$ python3 -q
>>> import numpy as np
>>> np.set_printoptions(precision=3, suppress=True, linewidth=140, legacy="1.25")
>>> X = np.load("run13.npy")
>>> X
array([[0.333, 0.083, 0.167, 0.167, 0.25 ],
       [0.154, 0.308, 0.077, 0.231, 0.231],
       [0.25 , 0.   , 0.5  , 0.25 , 0.   ],
       [0.   , 0.   , 0.143, 0.571, 0.286],
       [0.25 , 0.167, 0.083, 0.25 , 0.25 ]])
>>> rng = np.random.default_rng(598)
>>> other = X + rng.integers(-2, 3, (5, 4)) @ rng.integers(-2, 3, (4, 5))
>>> other
array([[-6.667, -1.917, -2.833,  0.167, -3.75 ],
       [ 8.154,  1.308,  0.077,  0.231,  9.231],
       [ 1.25 ,  1.   ,  7.5  , -5.75 ,  7.   ],
       [ 5.   ,  1.   ,  3.143,  0.571,  3.286],
       [-6.75 , -1.833, -2.917,  0.25 , -3.75 ]])
>>> other - X
array([[-7., -2., -3.,  0., -4.],
       [ 8.,  1.,  0.,  0.,  9.],
       [ 1.,  1.,  7., -6.,  7.],
       [ 5.,  1.,  3.,  0.,  3.],
       [-7., -2., -3.,  0., -4.]])
>>> np.abs(other - X).sum(axis=1)
array([16., 18., 22., 12., 16.])
>>> blk = np.stack([other, -3 * other, other[::-1]])
>>> np.linalg.matrix_rank(blk)
array([5, 5, 5])
>>> blk.shape
(3, 5, 5)
>>> np.einsum("bij,cij->bc", blk, blk)
array([[  483.128, -1449.385,   428.199],
       [-1449.385,  4348.154, -1284.598],
       [  428.199, -1284.598,   483.128]])
>>> r0 = np.array([0, -3, -4])
>>> np.convolve(X[2], r0)
array([ 0.  , -0.75, -1.  , -1.5 , -2.75, -1.  ,  0.  ])
>>> x = np.array([3, 0, 3, 1, 0])
>>> target = X @ x
>>> target
array([1.667, 0.923, 2.5  , 1.   , 1.25 ])
>>> np.round(np.linalg.solve(X, target), 3) + 0
array([3., 0., 3., 1., 0.])
>>> np.round(np.linalg.solve(X, X[:, 2]), 3) + 0
array([0., 0., 1., 0., 0.])
>>> A = np.loadtxt("case13.csv", delimiter=",")
>>> A
array([[ 7.63 ,  1.154, -1.238],
       [-4.828, -0.239, -6.954],
       [-4.807,  1.11 ,  9.122],
       [-0.792,  0.921, -3.975],
       [-1.919, -0.802, -1.261],
       [-3.909, -0.839, -5.901],
       [ 1.634,  0.783,  5.046],
       [-0.406,  0.616,  7.003],
       [-4.506, -0.039,  1.202],
       [ 3.735,  1.171,  1.771],
       [ 3.543,  0.84 , -6.854],
       [ 1.35 , -0.036,  1.49 ],
       [-0.108, -0.027,  1.376],
       [-1.73 , -1.773,  2.136],
       [-0.032, -0.183,  1.289],
       [-0.846, -1.479, -5.779],
       [ 0.198, -0.538, -1.422],
       [-1.564,  1.113,  7.527],
       [-0.125,  0.491,  0.383],
       [ 2.528,  0.881, -1.811],
       [ 0.637,  0.834, -3.166],
       [-4.161, -1.276,  8.543]])
>>> other = np.array([[7, 9, 1], [9, 8, 6], [9, 4, 4]])
>>> np.einsum("ij->j", A)
array([-8.478,  2.683,  8.527])
>>> np.vstack([A, other.T]).shape
(25, 3)
>>> w1 = np.array([[2, 0, 6, 6], [0, 4, 2, 0], [6, 9, 6, 9]])
>>> c = np.array([0, 2, 2, 2])
>>> H = np.maximum(A @ w1 + c, 0)
>>> (H > 0).astype(int)
array([[1, 0, 1, 1],
       [0, 0, 0, 0],
       [1, 1, 1, 1],
       [0, 0, 0, 0],
       [0, 0, 0, 0],
       [0, 0, 0, 0],
       [1, 1, 1, 1],
       [1, 1, 1, 1],
       [0, 1, 0, 0],
       [1, 1, 1, 1],
       [0, 0, 0, 0],
       [1, 1, 1, 1],
       [1, 1, 1, 1],
       [1, 1, 1, 1],
       [1, 1, 1, 1],
       [0, 0, 0, 0],
       [0, 0, 0, 0],
       [1, 1, 1, 1],
       [1, 1, 1, 1],
       [0, 0, 1, 1],
       [0, 0, 0, 0],
       [1, 1, 1, 1]])
>>> (H > 0).mean(axis=0)
array([0.545, 0.545, 0.591, 0.591])
>>> np.linalg.matrix_rank(H)
4
>>> Z = np.array([[3, 0, 2], [5, 5, 5], [1, 0, 4], [3, 1, 5]])
>>> w1 @ Z
array([[ 30,   6,  58],
       [ 22,  20,  28],
       [ 96,  54, 126]])
>>> r0, r1 = A[15], A[7]
>>> round(float(r0 @ r1), 3)
-41.038
>>> round(r0 @ r0, 3)
36.3
>>> p = (r0 @ r1) / (r0 @ r0) * r0
>>> np.outer(r0, r1)
array([[  0.343,  -0.521,  -5.925],
       [  0.6  ,  -0.911, -10.357],
       [  2.346,  -3.56 , -40.47 ]])
>>> round((r1 - p) @ r0, 3)
-0.0
>>> x = np.array([0, 8, 9])
>>> target = A @ x
>>> np.round(np.linalg.pinv(A) @ A, 3) + 0
array([[1., 0., 0.],
       [0., 1., 0.],
       [0., 0., 1.]])
>>> np.round(np.linalg.solve(A.T @ A, A.T @ target), 3) + 0
array([0., 8., 9.])
>>> target = target + 0.1 * rng.normal(size=22)
>>> target
array([ -2.07 , -64.373,  90.961, -28.325, -17.743, -59.773,  51.706,  68.16 ,  10.688,  25.227, -54.989,  13.25 ,  12.251,   5.151,
        10.007, -63.754, -16.944,  76.809,   7.197,  -9.307, -21.735,  66.571])
>>> c, *_ = np.linalg.lstsq(A, target)
>>> round(np.linalg.norm(target - A @ c), 3)
0.496
>>> c.round()
array([-0.,  8.,  9.])
>>> np.round(A.T @ (target - A @ c), 3) + 0
array([0., 0., 0.])
>>> C2 = np.cov(A, rowvar=False)
>>> np.linalg.eigvalsh(C2)[::-1]
array([24.174,  9.406,  0.585])
>>> np.corrcoef(A.T)
array([[ 1.   ,  0.478, -0.179],
       [ 0.478,  1.   ,  0.157],
       [-0.179,  0.157,  1.   ]])
>>> np.argsort(-A.std(axis=0).round(6), kind="stable")
array([2, 0, 1])
>>> round(float(np.corrcoef(A[:, 2], A[:, 0])[0, 1]), 3)
-0.179
>>> np.argwhere(np.triu(np.abs(np.corrcoef(A.T)) > 0.8, 1))
array([], shape=(0, 2), dtype=int64)
>>> np.median(A, axis=0)
array([-0.266,  0.232,  0.792])
>>> mat = np.load("mat.npy")
>>> mat
array([[ 5,  1, -2,  5],
       [ 1,  2,  2,  1],
       [-2,  2,  4, -2],
       [ 5,  1, -2,  5]])
>>> np.unique(mat.round(6), axis=0).shape
(3, 4)
>>> np.abs(np.diag(np.linalg.qr(mat)[1])) > 1e-9
array([ True,  True, False, False])
>>> np.linalg.lstsq(mat[:-1].T, mat[-1])[2]
2
>>> round(float(np.trace(np.linalg.pinv(mat) @ mat)), 3)
2.0
>>> np.allclose(mat[:-1].T @ np.linalg.lstsq(mat[:-1].T, mat[-1])[0], mat[-1])
True
>>> round(float(np.linalg.norm(mat, 2) / np.linalg.norm(mat)), 3)
0.918
>>> np.linalg.cond(mat) > 100
True
>>> other = mat[0, 0] * mat[1:] - np.outer(mat[1:, 0], mat[0])
>>> other
array([[ 0,  9, 12,  0],
       [ 0, 12, 16,  0],
       [ 0,  0,  0,  0]])
>>> mat[:, 0] / mat[0, 0]
array([ 1. ,  0.2, -0.4,  1. ])
>>> Uu, s, vt = np.linalg.svd(mat)
>>> V = vt[:(s > 1e-8).sum()]
>>> x = mat[0] + 4 * mat[2] + rng.integers(2) * np.eye(4)[2]
>>> x
array([-3.,  9., 15., -3.])
>>> np.allclose(V.T @ V @ x, x)
False
>>> rank = np.linalg.matrix_rank(mat)
>>> rank
2
>>> N = np.linalg.svd(mat)[2][rank:].T
>>> [int(np.linalg.matrix_rank(mat[:, :j + 1])) for j in range(4)]
[1, 2, 2, 2]
>>> [int(np.linalg.matrix_rank(mat[:i])) for i in range(1, len(mat) + 1)]
[1, 2, 2, 2]
>>> N.shape
(4, 2)
>>> np.linalg.matrix_rank(mat.T @ mat), np.linalg.matrix_rank(mat @ mat.T)
(2, 2)
>>> [int(np.linalg.matrix_rank(np.delete(mat, i, axis=0))) for i in range(4)]
[2, 2, 2, 2]
>>> M = np.array([[-2, 1, -1], [1, 2, -2], [-1, -2, 4]])
>>> M
array([[-2,  1, -1],
       [ 1,  2, -2],
       [-1, -2,  4]])
>>> other = np.linalg.inv(M)
>>> other
array([[-0.4,  0.2, -0. ],
       [ 0.2,  0.9,  0.5],
       [ 0. ,  0.5,  0.5]])
>>> np.round(np.linalg.cond(M), 3)
6.891
>>> (np.abs(other) > 1e-9).astype(int)
array([[1, 1, 0],
       [1, 1, 1],
       [0, 1, 1]])
>>> np.round(np.linalg.det(M) * np.linalg.det(other), 3)
1.0
>>> feats = np.load("block11.npy")
>>> feats
array([[-0.6,  0.3,  1.5,  1.2],
       [-0.8, -1.9, -1.4, -0.8],
       [ 0.7, -0.1, -0.7,  0.9],
       [-0.7,  0.5,  0.3,  0.5]])
>>> other = feats / np.linalg.norm(feats, axis=1, keepdims=True)
>>> C2 = other @ other.T
>>> np.linalg.norm(other, axis=1)
array([1., 1., 1., 1.])
>>> (C2 - 2 * np.eye(4)).round(6).argmax(axis=1)
array([3, 2, 1, 0])
>>> (np.abs(C2) > 0.9).astype(int)
array([[1, 0, 0, 0],
       [0, 1, 0, 0],
       [0, 0, 1, 0],
       [0, 0, 0, 1]])
>>> def softmax(z):
...     e = np.exp(z - z.max(axis=-1, keepdims=True))
...     return e / e.sum(axis=-1, keepdims=True)
... 
>>> softmax(feats).sum(axis=1)
array([1., 1., 1., 1.])
>>> softmax(feats[3])
array([0.097, 0.321, 0.262, 0.321])
>>> np.round(softmax(10 * feats[3]), 3) + 0
array([0.   , 0.468, 0.063, 0.468])
>>> softmax(feats[3] + -1)
array([0.097, 0.321, 0.262, 0.321])
>>> att = feats @ feats.T / np.sqrt(4)
>>> softmax(att)[3] @ feats
array([-0.444,  0.076,  0.469,  0.725])
>>> softmax(att).round(6).argmax(axis=1)
array([0, 1, 2, 0])
>>> softmax(att + np.triu(np.full(att.shape, -np.inf), 1))
array([[1.   , 0.   , 0.   , 0.   ],
       [0.007, 0.993, 0.   , 0.   ],
       [0.192, 0.224, 0.583, 0.   ],
       [0.419, 0.102, 0.16 , 0.32 ]])
>>> softmax(att)
array([[0.708, 0.018, 0.072, 0.201],
       [0.006, 0.948, 0.029, 0.017],
       [0.16 , 0.186, 0.484, 0.17 ],
       [0.419, 0.102, 0.16 , 0.32 ]])
>>> z = rng.permutation(4)
>>> z
array([3, 1, 0, 2])
>>> other = feats[z][:, z]
>>> np.trace(other)
-2.7
>>> np.diag(other)
array([ 0.5, -1.9, -0.6, -0.7])
>>> x = np.array([-3, 2, 0, 5])
>>> target = feats @ x
>>> target
array([ 8.4, -5.4,  2.2,  5.6])
>>> np.round(np.linalg.solve(feats.T, feats[2]), 3) + 0
array([0., 0., 1., 0.])
>>> np.round(np.linalg.solve(feats, feats[:, 1]), 3) + 0
array([0., 1., 0., 0.])
>>> np.round(np.linalg.solve(feats, 4 * target), 3) + 0
array([-12.,   8.,   0.,  20.])
>>> data = np.array([[1, 9, 1], [-1, -9, -1], [2, 18, 2], [-2, -18, -2], [1, 9, 1]])
>>> data
array([[  1,   9,   1],
       [ -1,  -9,  -1],
       [  2,  18,   2],
       [ -2, -18,  -2],
       [  1,   9,   1]])
>>> # rows 0 and 4 are equal
>>> C2 = data.T @ data
>>> np.trace(C2), (data ** 2).sum()
(913, 913)
>>> np.allclose(C2, C2.T)
True
>>> (data @ data.T).shape
(5, 5)
>>> np.diag(C2)
array([ 11, 891,  11])
>>> C2
array([[ 11,  99,  11],
       [ 99, 891,  99],
       [ 11,  99,  11]])
>>> w1 = np.array([[3, -4, 4, -2, -1, -5],
...     [-3, 2, -5, -3, 2, 3],
...     [-2, -3, -1, 3, -3, -2]])
>>> c = np.array([3, -2, -4, 5, 1, 4])
>>> H = np.maximum(C2 @ w1 + c, 0)
>>> (H > 0).mean(axis=0)
array([0., 1., 0., 0., 1., 1.])
>>> Z = np.array([[2, -1, 0],
...     [-1, 3, -1],
...     [3, 1, -2],
...     [0, -3, -1],
...     [-2, 0, -3],
...     [0, -2, -3]])
>>> (H @ Z).round(6).argmax(axis=1)
array([1, 1, 1])
>>> w1 @ Z
array([[ 24,   5,  16],
       [-27,   7,  -4],
       [  2, -13,  17]])
>>> np.linalg.matrix_rank(data, rtol=0.1)
1
>>> np.linalg.cond(data) > 100
True
>>> m1 = np.loadtxt("out12.csv", delimiter=",")
>>> m1
array([[-2.,  1.,  0.,  0.,  0.],
       [ 0., -2.,  1.,  0.,  0.],
       [ 0.,  0., -2.,  1.,  0.],
       [ 0.,  0.,  0., -2.,  1.],
       [ 0.,  0.,  0.,  0., -2.]])
>>> evals, V = np.linalg.eig(m1)
>>> np.sort(np.linalg.eigvals(m1.T))
array([-2., -2., -2., -2., -2.])
>>> m1 @ V[:, 0] - evals[0] * V[:, 0]
array([0., 0., 0., 0., 0.])
>>> np.sort(np.linalg.eigvals(m1 @ m1))
array([4., 4., 4., 4., 4.])
>>> Uu, s, vt = np.linalg.svd(m1, full_matrices=False)
>>> np.cumsum(s ** 2) / np.sum(s ** 2)
array([0.35 , 0.633, 0.828, 0.941, 1.   ])
>>> np.round(Uu.T @ Uu, 3) + 0
array([[1., 0., 0., 0., 0.],
       [0., 1., 0., 0., 0.],
       [0., 0., 1., 0., 0.],
       [0., 0., 0., 1., 0.],
       [0., 0., 0., 0., 1.]])
>>> round(float(np.sqrt((s ** 2).sum())), 3), round(float(np.linalg.norm(m1)), 3)
(4.899, 4.899)
>>> np.abs(vt[0])
array([0.215, 0.474, 0.591, 0.531, 0.312])
>>> np.allclose(Uu * s @ vt, m1)
True
>>> s / s[0]
array([1.   , 0.899, 0.746, 0.568, 0.41 ])
>>> F = np.load("x.npy")
>>> F
array([[-0.9, -6. , -0.3, -1.1],
       [-0.5,  5. , -2.2, -0.6],
       [-0.1, -1. ,  0.2,  0.3]])
>>> # column 1 dominates
>>> np.round(np.linalg.norm(F, 1), 3), round(float(np.linalg.norm(F, np.inf)), 3)
(12.0, 8.3)
>>> round(np.linalg.norm(F, 2), 3)
7.986
>>> np.linalg.norm(F, axis=1).argmax()
0
